$ python -q
>>> import numpy as np
>>> np.set_printoptions(suppress=True, linewidth=100)
>>> F = np.load("sample2.npy")
>>> F
array([[ 38.,  30., -54.],
       [ 30.,  27., -45.],
       [-54., -45.,  83.]])
>>> # symmetric
>>> vals, evecs = np.linalg.eig(F)
>>> round(np.prod(vals), 2)
np.float64(576.0)
>>> np.round(F @ evecs[:, 0] - vals[0] * evecs[:, 0], 2) + 0
array([0., 0., 0.])
>>> round(float(np.linalg.norm(F, 2) / np.linalg.norm(F)), 2)
1.0
>>> round(np.log10(np.linalg.cond(F)))
2
>>> np.linalg.cond(F) > 100
np.False_
>>> [round(float(x), 2) for x in np.linalg.svd(F, compute_uv=False)[:3]]
[144.0, 2.0, 2.0]
>>> np.linalg.matrix_rank(F, rtol=0.1)
np.int64(1)
>>> np.argsort(-np.linalg.norm(F, axis=0).round(6), kind="stable")[:3]
array([2, 0, 1])
>>> Lm = np.linalg.cholesky(F)
>>> np.round(Lm @ Lm.T, 2)
array([[ 38.,  30., -54.],
       [ 30.,  27., -45.],
       [-54., -45.,  83.]])
>>> vals, evecs = np.linalg.eigh(F)
>>> np.round(np.linalg.eigvalsh(F @ F), 2)
array([    4.,     4., 20736.])
>>> np.round(evecs.T @ evecs, 2) + 0
array([[1., 0., 0.],
       [0., 1., 0.],
       [0., 0., 1.]])
>>> np.abs(evecs[:, -1]).round(6).argmax()
np.int64(2)
>>> vals.sum(), np.trace(F)
(np.float64(148.0), np.float64(148.0))
>>> np.round(np.linalg.svd(F, compute_uv=False), 2)
array([144.,   2.,   2.])
>>> vals.round(2)
array([  2.,   2., 144.])
>>> np.round(np.abs(evecs[:, -1]), 2)
array([0.5 , 0.42, 0.76])
>>> A = np.load("run8.npy")
>>> A
array([[ 1, -3, -2],
       [-3,  9,  6],
       [-2,  6,  5]])
>>> np.argsort(-np.linalg.norm(A, axis=0).round(6), kind="stable")[:3]
array([1, 2, 0])
>>> np.round(np.linalg.norm(A, 2) / np.linalg.norm(A), 2)
np.float64(1.0)
>>> [round(float(x), 2) for x in np.linalg.svd(A, compute_uv=False)[:3]]
[14.3, 0.7, 0.0]
>>> np.linalg.cond(A) > 100
np.True_
>>> vals, evecs = np.linalg.eigh(A)
>>> vals.round(2) + 0
array([ 0. ,  0.7, 14.3])
>>> np.round(evecs.T @ evecs, 2) + 0
array([[1., 0., 0.],
       [0., 1., 0.],
       [0., 0., 1.]])
>>> round(float(vals.sum()), 2), np.trace(A)
(15.0, np.int64(15))
>>> np.unique(vals.round(6) + 0, return_counts=True)[1]
array([1, 1, 1])
>>> np.abs(evecs[:, -1]).round(6).argmax()
np.int64(1)
>>> (vals > 1e-8).sum(), (vals < -1e-8).sum()
(np.int64(2), np.int64(0))
>>> np.round(np.linalg.eigvalsh(A + -3 * np.eye(3)), 2)
array([-3. , -2.3, 11.3])
>>> np.round(np.linalg.eigvalsh(A @ A), 2) + 0
array([  0.  ,   0.49, 204.51])
>>> other = A / np.sqrt((A ** 2).mean(axis=1, keepdims=True))
>>> np.round(np.linalg.norm(other, axis=1), 2)
array([1.73, 1.73, 1.73])
>>> np.linalg.matrix_rank(A - A.mean(axis=1, keepdims=True))
np.int64(2)
>>> other = A[0, 0] * A[1:] - np.outer(A[1:, 0], A[0])
>>> other
array([[0, 0, 0],
       [0, 0, 1]])
>>> np.linalg.matrix_rank(other), np.linalg.matrix_rank(A)
(np.int64(1), np.int64(2))
>>> A[:, 0] / A[0, 0]
array([ 1., -3., -2.])
>>> Uu, sig, Vt = np.linalg.svd(A)
>>> np.argmax(sig[:-1] / (sig[1:] + 1e-6)) + 1
np.int64(2)
>>> sig.round(2) + 0
array([14.3,  0.7,  0. ])
>>> other = Uu[:, :2] @ np.diag(sig[:2]) @ Vt[:2]
>>> round(float(np.abs(A - other).max()), 2)
0.0
>>> np.linalg.matrix_rank(A, rtol=0.05)
np.int64(1)
>>> round(np.linalg.norm(A - other, 2), 2), round(sig[2], 2)
(np.float64(0.0), np.float64(0.0))
>>> other.round(2)
array([[ 1., -3., -2.],
       [-3.,  9.,  6.],
       [-2.,  6.,  5.]])
>>> round(float(np.linalg.norm(A - other) / np.linalg.norm(A)), 2)
0.0
>>> W0 = np.load("w.npy")
>>> W0.round(2)
array([[-3.68,  1.57,  0.07],
       [-0.38, -0.72, -3.92],
       [-1.52, -3.61,  0.81]])
>>> np.round(np.linalg.norm(W0) ** 2 / np.linalg.norm(W0, 2) ** 2, 2)
np.float64(3.0)
>>> round(float(np.linalg.norm(W0, 2)), 2)
4.0
>>> np.round(np.linalg.norm(W0, axis=1), 2)
array([4., 4., 4.])
>>> np.linalg.norm(W0, axis=1).argmax()
np.int64(0)
>>> round(float(np.linalg.norm(W0[2] - W0[0])), 2)
5.66
>>> np.round(np.poly(W0), 2)
array([  1.  ,   3.59, -14.35, -64.  ])
>>> round(float(np.linalg.eigvals(W0).sum().real), 2)
-3.59
>>> round(float(np.linalg.det(W0[::-1])), 2)
-64.0
>>> round(float(np.einsum("ii->", W0)), 2)
-3.59
>>> other = np.linalg.invert(W0)
Traceback (most recent call last):
  File "<python-input-66>", line 1, in <module>
    other = np.linalg.invert(W0)
            ^^^^^^^^^^^^^^^^
AttributeError: module 'numpy.linalg' has no attribute 'invert'
>>> other = np.linalg.inv(W0)
>>> np.round(np.linalg.det(W0) * np.linalg.det(other), 2)
np.float64(1.0)
>>> np.round(W0 @ other, 2) + 0
array([[1., 0., 0.],
       [0., 1., 0.],
       [0., 0., 1.]])
>>> other.round(2) + 0
array([[-0.23, -0.02, -0.1 ],
       [ 0.1 , -0.05, -0.23],
       [ 0.  , -0.24,  0.05]])
>>> np.round(np.linalg.slogdet(W0)[0], 2)
np.float64(1.0)
>>> np.round(np.linalg.inv(other), 2)
array([[-3.68,  1.57,  0.07],
       [-0.38, -0.72, -3.92],
       [-1.52, -3.61,  0.81]])
>>> r0 = np.array([-2, -2])
>>> np.round(np.correlate(W0[1], W0[2], "full"), 2) + 0
array([-0.31,  0.78,  0.  , 15.23,  5.96])
>>> np.round(np.polyval(r0, W0[1]), 2)
array([-1.24, -0.55,  5.83])
